% ipython --no-banner

In [1]: import numpy as np

In [2]: import numpy.linalg as la

In [3]: np.set_printoptions(precision=2, suppress=True, linewidth=200)

In [4]: X = np.array([[3, 0, 0, 0, 0, 0],
   ...:     [0, 1, 0, 0, 0, 0],
   ...:     [0, 0, 0, 2, 0, 0],
   ...:     [0, 0, 0, 0, 3, 0],
   ...:     [0, 0, 0, 0, 0, 0],
   ...:     [0, 0, 1, 0, 0, 0]])

In [5]: # 3 groups of indices that never mix

In [6]: r = la.matrix_rank(X)

In [7]: r
Out[7]: np.int64(5)

In [8]: N = la.svd(X)[2][r:].T

In [9]: X @ N
Out[9]: 
array([[0.],
       [0.],
       [0.],
       [0.],
       [0.],
       [0.]])

In [10]: np.allclose(X @ N, 0)
Out[10]: True

In [11]: [int(la.matrix_rank(np.delete(X, i, axis=0))) for i in range(6)]
Out[11]: [4, 4, 4, 4, 5, 4]

In [12]: N[:, 0] / N[np.abs(N[:, 0]).round(6).argmax(), 0]
Out[12]: array([0., 0., 0., 0., 0., 1.])

In [13]: N.shape
Out[13]: (6, 1)

In [14]: [int(la.matrix_rank(X[:i])) for i in range(1, len(X) + 1)]
Out[14]: [1, 2, 3, 4, 4, 5]

In [15]: N @ N.T
Out[15]: 
array([[0., 0., 0., 0., 0., 0.],
       [0., 0., 0., 0., 0., 0.],
       [0., 0., 0., 0., 0., 0.],
       [0., 0., 0., 0., 0., 0.],
       [0., 0., 0., 0., 0., 0.],
       [0., 0., 0., 0., 0., 1.]])

In [16]: print(la.matrix_rank(X, rtol=0.1))
5

In [17]: round(la.norm(X, 2) / la.norm(X), 2)
Out[17]: np.float64(0.61)

In [18]: la.cond(X) > 100
Out[18]: np.True_

In [19]: rng = np.random.default_rng(55)

In [20]: idx = rng.integers(0, 3, 9)

In [21]: K = np.triu((idx[:, None] == idx) & (rng.random((9, 9)) < 0.8), 1).astype(int)

In [22]: K += K.T

In [23]: K
Out[23]: 
array([[0, 1, 0, 1, 0, 0, 1, 0, 0],
       [1, 0, 1, 1, 0, 0, 1, 0, 0],
       [0, 1, 0, 1, 0, 0, 1, 0, 0],
       [1, 1, 1, 0, 0, 0, 1, 0, 0],
       [0, 0, 0, 0, 0, 0, 0, 1, 0],
       [0, 0, 0, 0, 0, 0, 0, 1, 0],
       [1, 1, 1, 1, 0, 0, 0, 0, 0],
       [0, 0, 0, 0, 1, 1, 0, 0, 0],
       [0, 0, 0, 0, 0, 0, 0, 0, 0]])

In [24]: print(np.round(np.sort(la.eigvals(K).real), 2) + 0)
[-1.65 -1.41 -1.   -1.    0.    0.    0.    1.41  3.65]

In [25]: (la.matrix_power((K != 0) + (K.T != 0) + np.eye(9), 9) > 0).astype(int)
Out[25]: 
array([[1, 1, 1, 1, 0, 0, 1, 0, 0],
       [1, 1, 1, 1, 0, 0, 1, 0, 0],
       [1, 1, 1, 1, 0, 0, 1, 0, 0],
       [1, 1, 1, 1, 0, 0, 1, 0, 0],
       [0, 0, 0, 0, 1, 1, 0, 1, 0],
       [0, 0, 0, 0, 1, 1, 0, 1, 0],
       [1, 1, 1, 1, 0, 0, 1, 0, 0],
       [0, 0, 0, 0, 1, 1, 0, 1, 0],
       [0, 0, 0, 0, 0, 0, 0, 0, 1]])
